In [1]: import numpy as np

In [2]: import numpy.linalg as la

In [3]: np.set_printoptions(precision=1, suppress=True, linewidth=160, floatmode="fixed")

In [4]: rnd = lambda a: np.round(a, 1) + 0

In [5]: F = np.array([[-5.0, -1.0, -3.0, 1.0],
   ...:     [8.0, -4.0, 4.0, -2.0],
   ...:     [6.0, 1.0, 4.0, -1.0],
   ...:     [-4.0, -1.0, -2.0, 1.0]])

In [6]: la.matrix_rank(F, rtol=0.1)
Out[6]: np.int64(2)

In [7]: [round(float(x), 1) for x in la.svd(F, compute_uv=False)[:3]]
Out[7]: [13.9, 4.2, 0.6]

In [8]: rnd(np.abs(la.eigvals(F)).max())
Out[8]: np.float64(3.0)

In [9]: rnd(np.sort(np.abs(la.eigvals(F))))
Out[9]: array([0.0, 1.0, 2.0, 3.0])

In [10]: rnd(la.det(F))
Out[10]: np.float64(0.0)

In [11]: np.allclose(F, F.T)
Out[11]: False

In [12]: rnd(la.matrix_power(F, 2))
Out[12]: 
array([[ -5.0,   5.0,  -3.0,   1.0],
       [-40.0,  14.0, -20.0,  10.0],
       [  6.0,  -5.0,   4.0,  -1.0],
       [ -4.0,   5.0,  -2.0,   1.0]])

In [13]: np.allclose(F @ F.T, F.T @ F)
Out[13]: False

In [14]: (F - F.T) / 2
Out[14]: 
array([[ 0.0, -4.5, -4.5,  2.5],
       [ 4.5,  0.0,  1.5, -0.5],
       [ 4.5, -1.5,  0.0,  0.5],
       [-2.5,  0.5, -0.5,  0.0]])

In [15]: np.trace(F)
Out[15]: np.float64(-4.0)

In [16]: vec = np.array([9, 8, 0, 4])

In [17]: print(F @ np.eye(4)[1])
[-1.0 -4.0  1.0 -1.0]

In [18]: F @ vec
Out[18]: array([-49.0,  32.0,  58.0, -40.0])

In [19]: print(F @ (2 * vec))
[-98.0  64.0 116.0 -80.0]

In [20]: la.norm(F @ vec) <= la.norm(F, 2) * la.norm(vec) + 1e-9
Out[20]: np.True_

In [21]: F * vec
Out[21]: 
array([[-45.0,  -8.0,  -0.0,   4.0],
       [ 72.0, -32.0,   0.0,  -8.0],
       [ 54.0,   8.0,   0.0,  -4.0],
       [-36.0,  -8.0,  -0.0,   4.0]])
